$ ipython --no-banner

In [1]: import numpy as np

In [2]: import numpy.linalg as la

In [3]: np.set_printoptions(precision=2, suppress=True, linewidth=200, sign=" ")

In [4]: rd = lambda a: np.round(a, 2) + 0

In [5]: F = np.load("mat.npy")

In [6]: print(F)
[[ 0.06  0.79 -0.16 -0.33  1.22 -0.29  0.34 -0.19 -0.08 -0.2 ]
 [-1.39  1.63 -1.2  -1.68  3.21 -0.04  0.84  1.47 -2.11  2.12]
 [ 0.57 -1.55  0.68  0.84 -2.57  0.31 -0.07 -0.13  0.88 -0.41]
 [-0.25  0.32  0.03  0.31  0.04 -0.27  0.68  0.06  0.25 -0.29]
 [ 0.61  0.1   0.29  0.39  0.    0.11 -0.38 -0.57  0.73 -0.94]
 [ 0.04  0.57 -0.27 -0.59  1.05 -0.39 -0.27 -0.4  -0.55  0.27]
 [-0.82  0.44 -0.33 -0.5   0.65 -0.38  0.43  0.32 -0.89  1.01]
 [-0.62  1.35 -0.69 -1.09  2.69  0.01  0.33  0.65 -1.    0.78]
 [ 1.09 -0.45  0.35 -0.25 -0.15 -0.04 -1.47 -1.27  0.31 -0.6 ]
 [ 1.36 -0.31  0.31 -0.03  0.19  0.07 -2.02 -1.56  0.65 -1.41]
 [-0.73  1.69 -1.03 -1.57  3.39 -0.82  0.43  0.17 -1.57  0.86]
 [-0.7   1.04 -0.57 -0.99  2.16  0.32  0.58  1.06 -0.91  1.1 ]
 [-0.85 -0.7   0.14  0.9  -1.91  0.68  1.19  1.54  0.24  0.75]
 [ 1.84 -0.73  0.69 -0.01 -0.45 -0.48 -1.92 -2.43  1.03 -1.92]
 [ 0.41 -1.72  0.36  0.08 -1.88  0.79 -1.06  0.21  0.09  0.41]
 [-0.14  0.96 -0.21 -0.12  1.04 -0.64  0.8  -0.23 -0.08 -0.25]
 [-0.76 -0.03 -0.1  -0.13 -0.57 -0.5   1.39  0.57 -0.59  1.13]
 [-0.34 -0.26 -0.22 -0.17 -0.2  -0.31  0.27  0.18 -0.54  0.53]
 [ 1.92 -1.39  1.06  0.95 -2.    0.46 -1.98 -1.77  1.83 -2.12]
 [ 0.43 -0.41  0.17 -0.08 -0.23  0.63 -1.19 -0.18  0.11 -0.09]
 [-0.25  0.26  0.05  0.25 -0.01  0.    0.88  0.41  0.24  0.05]
 [ 0.4  -1.04  0.66  1.02 -2.3  -0.11  0.35 -0.37  0.99 -0.67]
 [-1.13  2.03 -1.08 -1.59  3.48 -0.86  1.06  0.49 -1.74  1.22]
 [ 0.61  0.45 -0.15 -0.57  1.43 -0.28 -1.14 -1.01 -0.11 -0.69]
 [-0.47  0.07  0.13  0.89 -0.99 -0.07  1.28  0.58  0.51 -0.13]
 [ 0.1  -0.75  0.38  0.93 -1.82  0.31  0.01  0.11  0.68 -0.32]
 [ 0.96 -0.07  0.2   0.33  0.17  0.32 -0.71 -0.58  0.88 -1.34]
 [ 0.92  0.27  0.21 -0.23  0.73 -0.19 -0.58 -1.05  0.52 -1.01]
 [ 0.71  0.39  0.02 -0.44  1.26 -0.33 -0.88 -1.09  0.18 -0.85]
 [-0.07 -0.6   0.32  0.97 -1.52  0.6   0.62  0.7   0.82 -0.36]
 [ 1.79 -2.74  1.55  1.76 -4.52  1.1  -1.86 -1.1   2.25 -1.59]
 [ 1.46 -1.57  1.08  1.31 -2.74  0.33 -1.05 -1.24  1.8  -1.72]
 [-0.56 -0.01 -0.16  0.24 -0.25  0.24  0.06  0.54 -0.21  0.33]
 [ 0.5  -1.02  0.23 -0.08 -0.79  0.82 -2.01 -0.27 -0.04  0.2 ]
 [-0.13  0.35 -0.14 -0.14  0.48 -0.08  0.08  0.03 -0.22  0.17]
 [ 0.86 -1.56  0.77  0.82 -2.47  0.17 -0.74 -0.77  1.05 -0.85]
 [ 2.31 -2.6   1.63  1.8  -4.24  0.91 -1.77 -1.58  2.68 -2.44]
 [-1.18  1.19 -0.89 -1.1   2.19 -0.47  0.53  0.67 -1.6   1.4 ]
 [-0.02 -0.68  0.26  0.55 -1.31  0.84  0.31  0.86  0.46  0.22]
 [ 0.01 -0.98  0.3   0.47 -1.56 -0.23  0.78  0.11  0.37 -0.13]
 [-0.5   0.69 -0.25  0.    0.58 -0.18  1.32  0.69 -0.15  0.29]
 [-0.2  -1.65  0.71  1.68 -3.7   0.33  0.84  0.58  1.03 -0.14]
 [-0.38 -1.1   0.34  0.94 -2.02  0.64  0.97  1.1   0.62  0.11]]

In [7]: D = la.norm(F[:, None] - F[None], axis=-1)

In [8]: print(rd(D[:5, :5]))
[[ 0.    4.72  4.87  1.57  2.24]
 [ 4.72  0.    8.72  5.66  6.8 ]
 [ 4.87  8.72  0.    3.61  3.21]
 [ 1.57  5.66  3.61  0.    1.78]
 [ 2.24  6.8   3.21  1.78  0.  ]]

In [9]: print(np.unravel_index(D.round(6).argmax(), D.shape))
(np.int64(1), np.int64(36))

In [10]: print(D[31].round(6).argsort(kind="stable")[:4])
[ 31  18  35   2]

In [11]: print(np.flatnonzero(D[31] < D.mean() / 2))
[ 18  31  35]

In [12]: print(D.shape)
(43, 43)

In [13]: print(la.matrix_rank(D ** 2))
12
